$ python3 -q
>>> import numpy as np
>>> np.set_printoptions(suppress=True, linewidth=100)
>>> def tidy(a):
...     return np.round(a, 3) + 0
... 
>>> F = np.load("sample0.npy")
>>> F
array([[-4., -2., -1.,  2.],
       [10.,  5.,  2., -4.],
       [10.,  4.,  3., -4.],
       [ 0.,  0.,  0.,  1.]])
>>> tidy(np.linalg.eigvals(F))
array([1., 2., 1., 1.])
>>> tidy(np.linalg.eigvals(F).sum().real)
np.float64(5.0)
>>> tidy(np.linalg.det(2 * F)), tidy(np.linalg.det(F))
(np.float64(32.0), np.float64(2.0))
>>> tidy(np.linalg.det(F.T))
np.float64(2.0)
>>> np.einsum("ij,ji->", F, F)
np.float64(7.0)
>>> np.einsum("ii->", F)
np.float64(5.0)
>>> data = np.load("case1.npy")
>>> tidy(data)
array([[ 0.296,  1.654, -1.084,  0.005],
       [-1.626,  0.821,  0.808, -0.171],
       [ 1.035,  0.627,  1.234, -1.007],
       [-0.444, -0.443, -0.806, -1.72 ]])
>>> hat = np.triu(np.array([[-2, -2, 2, 1], [2, -1, 1, -2], [0, 0, -1, 0], [2, 0, 1, 1]]), 1) + np.eye(4)
>>> Y = hat @ data @ np.linalg.inv(hat)
>>> tidy(np.trace(Y)), tidy(np.trace(data))
(np.float64(0.63), np.float64(0.63))
>>> tidy(np.linalg.det(Y))
np.float64(-16.0)
>>> np.linalg.matrix_rank(Y)
np.int64(4)
>>> cov = data.T @ data
>>> np.allclose(cov, cov.T)
True
>>> tidy(np.linalg.eigvalsh(cov)[::-1])
array([4., 4., 4., 4.])
>>> Y = np.array([[1, -2, 3], [-1, -1, -2]])
>>> basis = np.kron(Y, data)
>>> np.linalg.matrix_rank(basis)
np.int64(8)
>>> basis.shape
(8, 12)
>>> arr = np.array([[1, -3, 9, -27],
...     [1, -2, 4, -8],
...     [1, -1, 1, -1],
...     [1, 0, 0, 0],
...     [1, 1, 1, 1],
...     [1, 2, 4, 8]])
>>> def softmax(z):
...     e = np.exp(z - z.max(axis=-1, keepdims=True))
...     return e / e.sum(axis=-1, keepdims=True)
... 
>>> tidy(softmax(arr[1]))
array([0.047, 0.002, 0.95 , 0.   ])
>>> scores = arr @ arr.T / np.sqrt(4)
>>> softmax(scores)[1] @ arr
array([  1.,  -3.,   9., -27.])
